In [1]: import numpy as np

In [2]: np.set_printoptions(suppress=True, linewidth=120)

In [3]: arr = np.load("data.npy")

In [4]: arr
Out[4]: 
array([[-3, -5,  0,  5, -4],
       [-5, -3,  3, -2, -2],
       [ 0, -3,  4, -5,  1],
       [ 3, -3, -2, -4, -1]])

In [5]: Y = np.array([[9, 3], [6, 4]])

In [6]: Z = np.kron(Y, arr)

In [7]: Z.shape
Out[7]: (8, 10)

In [8]: round(np.linalg.norm(Z, 2), 3), np.round(np.linalg.norm(Y, 2) * np.linalg.norm(arr, 2), 3)
Out[8]: (np.float64(115.241), np.float64(115.241))

In [9]: t3 = np.stack([arr, -3 * arr, arr[::-1]])

In [10]: np.linalg.matrix_rank(t3.reshape(3, -1))
Out[10]: np.int64(2)

In [11]: np.einsum("bij,cij->bc", t3, t3)
Out[11]: 
array([[ 216, -648,   38],
       [-648, 1944, -114],
       [  38, -114,  216]])

In [12]: np.linalg.matrix_rank(t3)
Out[12]: array([4, 4, 4])

In [13]: np.round(np.linalg.norm(t3, axis=(1, 2)), 3)
Out[13]: array([14.697, 44.091, 14.697])

In [14]: t3.shape
Out[14]: (3, 4, 5)

In [15]: rng = np.random.default_rng(9488)

In [16]: Y = arr + rng.integers(-2, 3, (4, 3)) @ rng.integers(-2, 3, (3, 5))

In [17]: Y
Out[17]: 
array([[  1,  -5,  -4,   7,  -2],
       [  1,  -4,  -1,  -4,   4],
       [  4,  -5,   4,  -3,   4],
       [  3,  -1,  -6, -14,   3]])

In [18]: np.round(np.linalg.svd(Y - arr, compute_uv=False), 3) + 0
Out[18]: array([13.664, 10.26 ,  3.166,  0.   ])

In [19]: Y - arr
Out[19]: 
array([[  4,   0,  -4,   2,   2],
       [  6,  -1,  -4,  -2,   6],
       [  4,  -2,   0,   2,   3],
       [  0,   2,  -4, -10,   4]])

In [20]: np.linalg.matrix_rank(Y - arr, tol=1e-8)
Out[20]: np.int64(3)

In [21]: gram = arr.T @ arr

In [22]: np.trace(gram), (arr ** 2).sum()
Out[22]: (np.int64(216), np.int64(216))

In [23]: np.diag(gram)
Out[23]: array([43, 52, 29, 70, 22])

In [24]: np.allclose(gram, gram.T)
Out[24]: True

In [25]: (arr @ arr.T).shape
Out[25]: (4, 4)

In [26]: M = np.load("arr.npy")

In [27]: M
Out[27]: 
array([[4.196, 6.897, 3.97 , 8.135],
       [4.086, 6.82 , 3.862, 8.079],
       [4.124, 6.993, 4.055, 7.971],
       [3.974, 7.013, 4.008, 8.017],
       [3.823, 6.975, 4.102, 8.025],
       [3.121, 1.946, 1.058, 5.132],
       [3.067, 2.115, 0.951, 5.152],
       [3.102, 2.082, 0.996, 5.055],
       [3.023, 1.927, 0.919, 5.112],
       [2.996, 2.126, 1.052, 4.768]])

In [28]: x = np.array([2, 3, 3, 2])

In [29]: y = M @ x

In [30]: np.round(np.linalg.pinv(M) @ M, 3) + 0
Out[30]: 
array([[1., 0., 0., 0.],
       [0., 1., 0., 0.],
       [0., 0., 1., 0.],
       [0., 0., 0., 1.]])

In [31]: np.round(np.linalg.lstsq(M, y)[0], 3)
Out[31]: array([2., 3., 3., 2.])

In [32]: np.round(np.linalg.solve(M.T @ M, M.T @ y), 3)
Out[32]: array([2., 3., 3., 2.])

In [33]: y = y + 0.1 * rng.normal(size=10)

In [34]: y.round(3)
Out[34]: array([57.251, 56.389, 57.419, 57.047, 56.852, 25.358, 25.502, 25.529, 24.731, 25.217])

In [35]: beta, *_ = np.linalg.lstsq(M, y)

In [36]: beta.round()
Out[36]: array([3., 3., 3., 2.])

In [37]: np.round(M.T @ (y - M @ beta), 3) + 0
Out[37]: array([0., 0., 0., 0.])

In [38]: cen = M - M.mean(axis=0)

In [39]: U, sv, Vh = np.linalg.svd(cen, full_matrices=False)

In [40]: np.searchsorted(np.cumsum(sv ** 2) / (sv ** 2).sum(), 0.9) + 1
Out[40]: np.int64(1)

In [41]: np.round(cen.mean(axis=0), 3) + 0
Out[41]: array([0., 0., 0., 0.])

In [42]: np.round(sv ** 2 / (sv ** 2).sum(), 3) + 0
Out[42]: array([0.997, 0.002, 0.001, 0.   ])

In [43]: q, R = np.linalg.qr(M)

In [44]: q.shape, R.shape
Out[44]: ((10, 4), (4, 4))

In [45]: R.round(3)
Out[45]: 
array([[-11.34 , -15.114,  -8.466, -21.145],
       [  0.   ,  -5.764,  -3.642,  -1.901],
       [  0.   ,   0.   ,  -0.187,  -0.025],
       [  0.   ,   0.   ,   0.   ,  -0.467]])

In [46]: round(abs(R[0, 0]), 3), round(np.linalg.norm(M[:, 0]), 3)
Out[46]: (np.float64(11.34), np.float64(11.34))

In [47]: np.trace(q @ q.T)
Out[47]: np.float64(4.0)

In [48]: np.allclose(R.T @ R, M.T @ M)
Out[48]: True

In [49]: np.round(np.abs(np.diag(R)), 3)
Out[49]: array([11.34 ,  5.764,  0.187,  0.467])

In [50]: A = np.load("block8.npy")

In [51]: A
Out[51]: 
array([[  90,   36,   82,  -22,  -96,   65,   31,   -8,   83,  -53],
       [  36,  165,    6,  127,  -21,  126,   -2,  -72,   29,  -11],
       [  82,    6,  118,  -56,  -54,   15,   37,  -56,   67,  -77],
       [ -22,  127,  -56,  134,   37,   71,  -14,  -49,  -15,   36],
       [ -96,  -21,  -54,   37,  171, -123,    1,  -84,  -76,   52],
       [  65,  126,   15,   71, -123,  182,  -29,   24,   36,  -38],
       [  31,   -2,   37,  -14,    1,  -29,   41,  -31,   48,   -5],
       [  -8,  -72,  -56,  -49,  -84,   24,  -31,  151,   -9,   26],
       [  83,   29,   67,  -15,  -76,   36,   48,   -9,   94,  -29],
       [ -53,  -11,  -77,   36,   52,  -38,   -5,   26,  -29,   63]])

In [52]: # rows and columns are dependent

In [53]: vals, evecs = np.linalg.eigvalsh(A)
ValueError: too many values to unpack (expected 2)


In [54]: vals, evecs = np.linalg.eigh(A)

In [55]: np.unique(vals.round(6) + 0, return_counts=True)[1]
Out[55]: array([6, 1, 1, 1, 1])

In [56]: round(float(vals.sum()), 3), np.trace(A)
Out[56]: (1209.0, np.int64(1209))

In [57]: (vals > 1e-8).sum(), (vals < -1e-8).sum()
Out[57]: (np.int64(4), np.int64(0))

In [58]: np.round(np.abs(evecs[:, -1]), 3)
Out[58]: array([0.386, 0.343, 0.284, 0.068, 0.486, 0.507, 0.05 , 0.013, 0.315, 0.23 ])

In [59]: np.abs(evecs[:, -1]).round(6).argmax()
Out[59]: np.int64(5)

In [60]: np.round(np.linalg.eigvalsh(A + 2 * np.eye(10)), 3)
Out[60]: array([  2.   ,   2.   ,   2.   ,   2.   ,   2.   ,   2.   ,  87.2  , 271.399, 367.963, 490.437])

In [61]: np.round(np.linalg.eigvalsh(A @ A), 3) + 0
Out[61]: 
array([     0.   ,      0.   ,      0.   ,      0.   ,      0.   ,      0.   ,   7259.109,  72576.022, 133928.817,
       238571.051])

In [62]: np.round(evecs @ np.diag(vals) @ evecs.T, 3)
Out[62]: 
array([[  90.,   36.,   82.,  -22.,  -96.,   65.,   31.,   -8.,   83.,  -53.],
       [  36.,  165.,    6.,  127.,  -21.,  126.,   -2.,  -72.,   29.,  -11.],
       [  82.,    6.,  118.,  -56.,  -54.,   15.,   37.,  -56.,   67.,  -77.],
       [ -22.,  127.,  -56.,  134.,   37.,   71.,  -14.,  -49.,  -15.,   36.],
       [ -96.,  -21.,  -54.,   37.,  171., -123.,    1.,  -84.,  -76.,   52.],
       [  65.,  126.,   15.,   71., -123.,  182.,  -29.,   24.,   36.,  -38.],
       [  31.,   -2.,   37.,  -14.,    1.,  -29.,   41.,  -31.,   48.,   -5.],
       [  -8.,  -72.,  -56.,  -49.,  -84.,   24.,  -31.,  151.,   -9.,   26.],
       [  83.,   29.,   67.,  -15.,  -76.,   36.,   48.,   -9.,   94.,  -29.],
       [ -53.,  -11.,  -77.,   36.,   52.,  -38.,   -5.,   26.,  -29.,   63.]])

In [63]: np.round(evecs.T @ A @ evecs, 3) + 0
Out[63]: 
array([[  0.   ,   0.   ,   0.   ,   0.   ,   0.   ,   0.   ,   0.   ,   0.   ,   0.   ,   0.   ],
       [  0.   ,   0.   ,   0.   ,   0.   ,   0.   ,   0.   ,   0.   ,   0.   ,   0.   ,   0.   ],
       [  0.   ,   0.   ,   0.   ,   0.   ,   0.   ,   0.   ,   0.   ,   0.   ,   0.   ,   0.   ],
       [  0.   ,   0.   ,   0.   ,   0.   ,   0.   ,   0.   ,   0.   ,   0.   ,   0.   ,   0.   ],
       [  0.   ,   0.   ,   0.   ,   0.   ,   0.   ,   0.   ,   0.   ,   0.   ,   0.   ,   0.   ],
       [  0.   ,   0.   ,   0.   ,   0.   ,   0.   ,   0.   ,   0.   ,   0.   ,   0.   ,   0.   ],
       [  0.   ,   0.   ,   0.   ,   0.   ,   0.   ,   0.   ,  85.2  ,   0.   ,   0.   ,   0.   ],
       [  0.   ,   0.   ,   0.   ,   0.   ,   0.   ,   0.   ,   0.   , 269.399,   0.   ,   0.   ],
       [  0.   ,   0.   ,   0.   ,   0.   ,   0.   ,   0.   ,   0.   ,   0.   , 365.963,   0.   ],
       [  0.   ,   0.   ,   0.   ,   0.   ,   0.   ,   0.   ,   0.   ,   0.   ,   0.   , 488.437]])

In [64]: E = np.load("run1.npy")

In [65]: E
Out[65]: 
array([[12, -8,  9,  1, -9],
       [ 2, -9,  8, -4, -6],
       [ 9,  2,  2, -4,  5],
       [-7,  2,  2, 26,  0],
       [ 8,  2, -9,  1,  6]])

In [66]: gram = E.T @ E

In [67]: np.round(np.linalg.svd(E, compute_uv=False) ** 2, 3)
Out[67]: array([826.418, 516.854, 230.613,  37.169,   9.947])

In [68]: np.linalg.matrix_rank(gram)
Out[68]: np.int64(5)

In [69]: x = np.array([2, 1, 2, 2, 2])

In [70]: y = E @ x

In [71]: beta, lr = np.zeros(5), 1 / np.linalg.norm(E, 2) ** 2

In [72]: for i in range(30):
    ...:     beta -= lr * E.T @ (E @ beta - y)
    ...:     if i % 10 == 0: print(i, round(np.linalg.norm(E @ beta - y), 3))
    ...: 
0 34.667
10 10.262
20 6.494

In [73]: beta.round(3)
Out[73]: array([2.049, 0.934, 1.456, 2.033, 1.456])

In [74]: Y = np.array([[2, 0], [-2, 2]])

In [75]: Z = np.kron(Y, E)

In [76]: Z
Out[76]: 
array([[ 24, -16,  18,   2, -18,   0,   0,   0,   0,   0],
       [  4, -18,  16,  -8, -12,   0,   0,   0,   0,   0],
       [ 18,   4,   4,  -8,  10,   0,   0,   0,   0,   0],
       [-14,   4,   4,  52,   0,   0,   0,   0,   0,   0],
       [ 16,   4, -18,   2,  12,   0,   0,   0,   0,   0],
       [-24,  16, -18,  -2,  18,  24, -16,  18,   2, -18],
       [ -4,  18, -16,   8,  12,   4, -18,  16,  -8, -12],
       [-18,  -4,  -4,   8, -10,  18,   4,   4,  -8,  10],
       [ 14,  -4,  -4, -52,   0, -14,   4,   4,  52,   0],
       [-16,  -4,  18,  -2, -12,  16,   4, -18,   2,  12]])

In [77]: np.linalg.matrix_rank(Z)
Out[77]: np.int64(10)

In [78]: Z.shape
Out[78]: (10, 10)
